% ipython --no-banner

In [1]: import numpy as np

In [2]: import numpy.linalg as la

In [3]: np.set_printoptions(precision=3, suppress=True, linewidth=160, legacy="1.25")

In [4]: tidy = lambda a: np.round(a, 3) + 0

In [5]: feats = np.load("sample15.npy")

In [6]: print(feats)
[[  8  -7   4  -9   1  -4   3   7   3   7  -4   6  -8  -8]
 [  3   5  -3  -8  -7   5   3   8   2  -9   7  -5  -3  -5]
 [  0   9   9   6   0   7   7   2  -3  -8  -7   6   4   0]
 [ -6  -9   6   6  -8  -7   4   0   2  -1  -2   8  -8  -7]
 [  5  -5   2   4   7   8   0   9  -1   8  -6   4   9  -7]
 [ -6   2   2   0   0   8  -7   9   7   1  -4   5   8  -5]
 [  6   6   2  -2  -8  -4   0  -7  -2   0   6   5   3   8]
 [  2   6  -3   8  -4  -4  -4   1  -7  -8   9  -1   2   6]
 [ -2  -6   0   9   3  -2   2   5   5  -4  -9  -3   1  -1]
 [  2  -7  -8   7  -9   4   8   3  -7   9  -5   7   2  -2]
 [ -9  -1   2  -6  -5  -8  -7  -4   9  -4   0  -1   5   8]
 [ 17   8  -5 -33 -20  11  12  31   9 -20  17  -9 -17 -23]]

In [7]: Uu, sig, Vt = la.svd(feats)

In [8]: print(np.argmax(sig[:-1] / (sig[1:] + 1e-6)) + 1)
11

In [9]: other = Uu[:, :11] @ np.diag(sig[:11]) @ Vt[:11]

In [10]: print(la.matrix_rank(feats, rtol=0.05))
11

In [11]: print(tidy(la.norm(feats - other) / la.norm(feats)))
0.0

In [12]: rk = la.matrix_rank(feats)

In [13]: print(rk)
11

In [14]: ns = la.svd(feats)[2][rk:].T

In [15]: print(np.allclose(feats @ ns, 0))
True

In [16]: T = feats.reshape(12, 2, -1)

In [17]: print(np.swapaxes(T, 1, 2)[4])
[[ 5  9]
 [-5 -1]
 [ 2  8]
 [ 4 -6]
 [ 7  4]
 [ 8  9]
 [ 0 -7]]

In [18]: print(np.einsum("ihd,jhd->hij", T, T).shape)
(2, 12, 12)

In [19]: print(T[:, 0])
[[  8  -7   4  -9   1  -4   3]
 [  3   5  -3  -8  -7   5   3]
 [  0   9   9   6   0   7   7]
 [ -6  -9   6   6  -8  -7   4]
 [  5  -5   2   4   7   8   0]
 [ -6   2   2   0   0   8  -7]
 [  6   6   2  -2  -8  -4   0]
 [  2   6  -3   8  -4  -4  -4]
 [ -2  -6   0   9   3  -2   2]
 [  2  -7  -8   7  -9   4   8]
 [ -9  -1   2  -6  -5  -8  -7]
 [ 17   8  -5 -33 -20  11  12]]

In [20]: print(np.einsum("ihd,ihd->ih", T, T))
[[ 236  287]
 [ 190  257]
 [ 296  178]
 [ 318  186]
 [ 183  328]
 [ 157  261]
 [ 160  187]
 [ 161  236]
 [ 138  158]
 [ 327  221]
 [ 260  203]
 [2132 2630]]

In [21]: other = feats / np.sqrt((feats ** 2).mean(axis=1, keepdims=True))

In [22]: print(la.matrix_rank(feats - feats.mean(axis=1, keepdims=True)))
11

In [23]: print(tidy(la.norm(other, axis=1)))
[3.742 3.742 3.742 3.742 3.742 3.742 3.742 3.742 3.742 3.742 3.742 3.742]

In [24]: print(la.matrix_rank(other) == la.matrix_rank(feats))
True

In [25]: W = np.array([[0, -3, 1, 1, 3, -3],
    ...:     [-1, -3, 0, 0, -2, -1],
    ...:     [-2, -2, 2, -3, -1, 3],
    ...:     [0, -1, 3, 0, 1, 3],
    ...:     [-2, 2, -2, -1, -2, 2],
    ...:     [-2, -2, -1, -1, 3, 0],
    ...:     [1, 1, 0, 1, -3, 2],
    ...:     [1, 2, 0, -2, 3, 0],
    ...:     [1, -1, -3, -3, 1, 1],
    ...:     [0, -3, -3, -1, 0, 2],
    ...:     [3, 2, 2, -2, 3, 1],
    ...:     [-3, 1, -1, -2, 3, 1],
    ...:     [2, 3, -1, -3, -1, -1],
    ...:     [0, -3, 2, 3, 2, -1]])

In [26]: coef = np.array([-2, 3, -3, -3, 2, -3])

In [27]: act = np.maximum(feats @ W + coef, 0)

In [28]: print(act)
[[  0   2   0   0  26   8]
 [ 46  28  12   0  41   0]
 [  0   0  35   0   0  23]
 [  0  34  23   0   0  73]
 [  0  28   0   0  36  30]
 [  0  32   0   0  42  12]
 [ 12   0  47  22  31   0]
 [ 38  11 103  35  45   0]
 [  0  32   0   0   0  31]
 [  3   4   0  26  45   6]
 [ 32  19   0   0   0   0]
 [114  77   0   0 143   0]]

In [29]: print(la.matrix_rank(act))
6

In [30]: W2 = np.array([[-6, 4], [-5, 4], [7, -5], [2, -3], [8, 9], [6, 5]])

In [31]: print(W @ W2)
[[ 30  -8]
 [ -1 -39]
 [ 40 -11]
 [ 52   5]
 [-18   5]
 [ 37  19]
 [-21 -12]
 [  4  45]
 [-14  38]
 [  4  16]
 [ 12  48]
 [ 32  35]
 [-54  20]
 [ 45 -18]]

In [32]: print((act @ W2).round(6).argmax(axis=1))
[1 1 0 0 1 1 0 0 1 0 1 1]

In [33]: print(act @ W2)
[[ 246  282]
 [  -4  605]
 [ 383  -60]
 [ 429  386]
 [ 328  586]
 [ 248  566]
 [ 549   26]
 [ 868  -19]
 [  26  283]
 [ 410  385]
 [-287  204]
 [  75 2051]]

In [34]: F = np.load("case17.npy")

In [35]: print(F)
[[ 7.  3. 15. 18. 24. 15.  9. 12.  3. 12.  9.]
 [ 3. -1.  5.  6.  8.  5.  3.  4.  1.  4.  3.]
 [15.  5. 23. 30. 40. 25. 15. 20.  5. 20. 15.]
 [18.  6. 30. 34. 48. 30. 18. 24.  6. 24. 18.]
 [24.  8. 40. 48. 62. 40. 24. 32.  8. 32. 24.]
 [15.  5. 25. 30. 40. 23. 15. 20.  5. 20. 15.]
 [ 9.  3. 15. 18. 24. 15.  7. 12.  3. 12.  9.]
 [12.  4. 20. 24. 32. 20. 12. 14.  4. 16. 12.]
 [ 3.  1.  5.  6.  8.  5.  3.  4. -1.  4.  3.]
 [12.  4. 20. 24. 32. 20. 12. 16.  4. 14. 12.]
 [ 9.  3. 15. 18. 24. 15.  9. 12.  3. 12.  7.]]

In [36]: G = F.T @ F

In [37]: print(la.matrix_rank(G))
11

In [38]: print((F @ F.T).shape)
(11, 11)

In [39]: print(tidy(la.eigvalsh(G)[::-1]))
[43681.     4.     4.     4.     4.     4.     4.     4.     4.     4.     4.]

In [40]: other = F[0, 0] * F[1:] - np.outer(F[1:, 0], F[0])

In [41]: print(other)
[[   0.  -16.  -10.  -12.  -16.  -10.   -6.   -8.   -2.   -8.   -6.]
 [   0.  -10.  -64.  -60.  -80.  -50.  -30.  -40.  -10.  -40.  -30.]
 [   0.  -12.  -60.  -86.  -96.  -60.  -36.  -48.  -12.  -48.  -36.]
 [   0.  -16.  -80.  -96. -142.  -80.  -48.  -64.  -16.  -64.  -48.]
 [   0.  -10.  -50.  -60.  -80.  -64.  -30.  -40.  -10.  -40.  -30.]
 [   0.   -6.  -30.  -36.  -48.  -30.  -32.  -24.   -6.  -24.  -18.]
 [   0.   -8.  -40.  -48.  -64.  -40.  -24.  -46.   -8.  -32.  -24.]
 [   0.   -2.  -10.  -12.  -16.  -10.   -6.   -8.  -16.   -8.   -6.]
 [   0.   -8.  -40.  -48.  -64.  -40.  -24.  -32.   -8.  -46.  -24.]
 [   0.   -6.  -30.  -36.  -48.  -30.  -18.  -24.   -6.  -24.  -32.]]

In [42]: print(np.flatnonzero(~other.round(6).any(axis=1)))
[]

In [43]: print(la.matrix_rank(other), la.matrix_rank(F))
10 11

In [44]: x0 = np.array([0, 2, -5, -4, 3, 5, 0, 0, -1, -2, 2])

In [45]: h1 = np.maximum(other @ x0, 0)

In [46]: print(other * (h1 > 1e-9)[:, None])
[[  0.  -0.  -0.  -0.  -0.  -0.  -0.  -0.  -0.  -0.  -0.]
 [  0. -10. -64. -60. -80. -50. -30. -40. -10. -40. -30.]
 [  0. -12. -60. -86. -96. -60. -36. -48. -12. -48. -36.]
 [  0.  -0.  -0.  -0.  -0.  -0.  -0.  -0.  -0.  -0.  -0.]
 [  0.  -0.  -0.  -0.  -0.  -0.  -0.  -0.  -0.  -0.  -0.]
 [  0.  -6. -30. -36. -48. -30. -32. -24.  -6. -24. -18.]
 [  0.  -8. -40. -48. -64. -40. -24. -46.  -8. -32. -24.]
 [  0.  -2. -10. -12. -16. -10.  -6.  -8. -16.  -8.  -6.]
 [  0.  -8. -40. -48. -64. -40. -24. -32.  -8. -46. -24.]
 [  0.  -0.  -0.  -0.  -0.  -0.  -0.  -0.  -0.  -0.  -0.]]

In [47]: print(np.maximum(other @ (3 * x0), 0))
[  0. 240. 204.   0.   0.  18.  24.  48. 108.   0.]

In [48]: X = np.load("x.npy")

In [49]: print(X)
[[ 3.  1.  2.  3.]
 [ 0.  2.  2. -3.]
 [ 0.  1.  3.  3.]
 [ 0.  3.  1. -3.]]

In [50]: other = la.inv(X)

In [51]: print(tidy(la.slogdet(X)[0]))
1.0

In [52]: print(tidy(la.det(X) * other))
[[ 24.  12. -21.  -9.]
 [  0. -36.   9.  45.]
 [  0.  36.   9. -27.]
 [  0. -24.  12.  12.]]

In [53]: print((np.abs(other) > 1e-9).astype(int))
[[1 1 1 1]
 [0 1 1 1]
 [0 1 1 1]
 [0 1 1 1]]

In [54]: print(tidy(la.cond(X)))
7.112

In [55]: other = X / np.sqrt((X ** 2).mean(axis=1, keepdims=True))

In [56]: print(la.matrix_rank(X - X.mean(axis=1, keepdims=True)))
3

In [57]: print(la.matrix_rank(other) == la.matrix_rank(X))
True

In [58]: J = np.array([[-2, 0, -2, -1, 2, 0],
    ...:     [-1, 2, 2, -1, -2, -2],
    ...:     [0, 0, 2, 2, -1, 1],
    ...:     [-2, 1, -2, 2, 0, 0],
    ...:     [-2, 1, 2, 1, -2, -1],
    ...:     [1, -1, -1, -2, -1, 1]])

In [59]: print(J)
[[-2  0 -2 -1  2  0]
 [-1  2  2 -1 -2 -2]
 [ 0  0  2  2 -1  1]
 [-2  1 -2  2  0  0]
 [-2  1  2  1 -2 -1]
 [ 1 -1 -1 -2 -1  1]]

In [60]: other = J / np.sqrt((J ** 2).mean(axis=1, keepdims=True))

In [61]: print(la.matrix_rank(J - J.mean(axis=1, keepdims=True)))
5

In [62]: print(tidy(la.norm(other, axis=1)))
[2.449 2.449 2.449 2.449 2.449 2.449]

In [63]: print(tidy(other[5]))
[ 0.816 -0.816 -0.816 -1.633 -0.816  0.816]
